$ python3 -q
>>> import numpy as np
>>> import numpy.linalg as la
>>> np.set_printoptions(precision=3, suppress=True, linewidth=100)
>>> X = np.loadtxt("data.csv", delimiter=",")
>>> print(X)
[[ 4.937 -0.079  0.784]
 [ 1.701  4.024 -2.431]
 [-4.945  0.011 -0.74 ]
 [-1.281  3.932 -2.811]
 [ 3.044 -3.078  2.503]
 [ 3.76   2.972 -1.425]
 [-4.517  1.413 -1.611]
 [-0.949 -4.148  2.625]
 [ 3.774  2.96  -1.414]
 [ 3.455  3.222 -1.636]
 [-4.927  0.163 -0.838]
 [ 4.486 -1.472  1.646]
 [ 2.72   3.665 -2.041]
 [-4.554 -1.964  0.635]
 [-2.941 -3.552  1.932]
 [-4.53   1.388 -1.596]
 [ 2.431  3.793 -2.169]
 [-0.78  -4.162  2.659]
 [ 1.655 -3.809  2.784]
 [-0.928  4.023 -2.82 ]
 [-4.094 -2.632  1.148]
 [ 4.86   1.172 -0.061]
 [ 0.68  -4.074  2.817]
 [ 4.962  0.26   0.562]
 [-0.904  4.029 -2.82 ]
 [-0.681  4.074 -2.817]]
>>> cov = np.cov(X, rowvar=False)
>>> print(round(float(np.corrcoef(X[:, 2], X[:, 1])[0, 1]), 3))
-0.968
>>> print(X.std(axis=0))
[3.404 3.018 1.987]
>>> print(np.argwhere(np.triu(np.abs(np.corrcoef(X.T)) > 0.8, 1)))
[[1 2]]
>>> A = np.array([[2, 2, 2, 2], [5, 0, 5, 0], [2, 2, 2, 2], [5, 0, 5, 0]])
>>> print(A)
[[2 2 2 2]
 [5 0 5 0]
 [2 2 2 2]
 [5 0 5 0]]
>>> print(la.lstsq(A[:-1].T, A[-1])[2])
2
>>> print(np.abs(np.diag(la.qr(A)[1])) > 1e-9)
[ True  True False False]
>>> print(np.allclose(A[:-1].T @ la.lstsq(A[:-1].T, A[-1])[0], A[-1]))
True
>>> print(np.unique(A.round(6), axis=0).shape)
(2, 4)
>>> print(np.round(np.trace(la.pinv(A) @ A), 3))
2.0
>>> rank = la.matrix_rank(A)
>>> print(rank)
2
>>> N = la.svd(A)[2][rank:].T
>>> print(np.round(A @ N, 3) + 0)
[[0. 0.]
 [0. 0.]
 [0. 0.]
 [0. 0.]]
>>> print(la.matrix_rank(A.T @ A), la.matrix_rank(A @ A.T))
2 2
>>> print(np.allclose(A @ N, 0))
True
>>> print(N.shape)
(4, 2)
>>> print([int(la.matrix_rank(A[:, :j + 1])) for j in range(4)])
[1, 2, 2, 2]
>>> print([int(la.matrix_rank(A[:i])) for i in range(1, len(A) + 1)])
[1, 2, 2, 2]
>>> print([round(float(x), 3) for x in la.svd(A, compute_uv=False)[:3]])
[10.886, 3.675, 0.0]
>>> print(la.cond(A) > 100)
True
>>> print(la.matrix_rank(A, rtol=0.1))
2
>>> feats = np.load("run0.npy")
>>> print(feats)
[[ 0.528 -0.014 -0.564  0.457 -0.439 -0.026]
 [ 0.47   0.011  0.487  0.27   0.18   0.661]
 [ 0.47   0.138  0.413  0.109  0.187 -0.737]
 [-0.411  0.641 -0.003  0.631  0.145 -0.014]
 [ 0.235  0.111 -0.523 -0.144  0.797  0.058]
 [ 0.235  0.746 -0.014 -0.536 -0.289  0.129]]
>>> print(round(feats[:, 5] @ feats[:, 0], 3))
0.0
>>> u = np.array([3, 1, 0])
>>> print(np.round(np.correlate(feats[5], feats[4], "full"), 3) + 0)
[ 0.014  0.23   0.56  -0.273 -0.806  0.     0.598  0.069 -0.226 -0.054  0.03 ]
>>> print(np.cross(feats[5, :3], feats[4, :3]))
[-0.388  0.119 -0.149]
>>> x = np.array([8, 7, -1, 0, -8, -6])
>>> rhs = feats @ x
>>> beta, lr = np.zeros(6), 1 / la.norm(feats, 2) ** 2
>>> for i in range(3):
...     beta -= lr * feats.T @ (feats @ beta - rhs)
...     if i % 1 == 0: print(i, round(la.norm(feats @ beta - rhs), 3))
... 
0 0.0
1 0.0
2 0.0
>>> print(beta.round(3) + 0)
[ 8.  7. -1.  0. -8. -6.]
>>> rng = np.random.default_rng(5503)
>>> z = rng.permutation(6)
>>> print(z)
[1 4 3 2 5 0]
>>> B = feats[z][:, z]
>>> print(np.sort(np.abs(la.eigvals(B))))
[1. 1. 1. 1. 1. 1.]
>>> print(round(float(np.trace(B)), 3))
2.51
>>> print(np.diag(B))
[0.011 0.797 0.631 0.413 0.129 0.528]
>>> arr = np.load("w.npy")
>>> print(arr)
[[0. 4. 0. 0. 0. 0. 0. 0. 0. 0.]
 [4. 0. 4. 0. 0. 0. 0. 0. 0. 0.]
 [0. 4. 2. 4. 0. 0. 0. 0. 0. 0.]
 [0. 0. 4. 2. 4. 0. 0. 0. 0. 0.]
 [0. 0. 0. 4. 1. 4. 0. 0. 0. 0.]
 [0. 0. 0. 0. 4. 2. 4. 0. 0. 0.]
 [0. 0. 0. 0. 0. 4. 0. 4. 0. 0.]
 [0. 0. 0. 0. 0. 0. 4. 1. 4. 0.]
 [0. 0. 0. 0. 0. 0. 0. 4. 0. 4.]
 [0. 0. 0. 0. 0. 0. 0. 0. 4. 0.]]
>>> print(la.matrix_rank(arr, rtol=0.1))
9
>>> print(la.cond(arr) > 100)
False
>>> print(round(la.norm(arr, 2) / la.norm(arr), 3))
0.518
>>> print(np.argsort(-la.norm(arr, axis=0).round(6), kind="stable")[:3])
[2 3 5]
>>> print([round(float(x), 3) for x in la.svd(arr, compute_uv=False)[:3]])
[8.997, 7.558, 6.767]
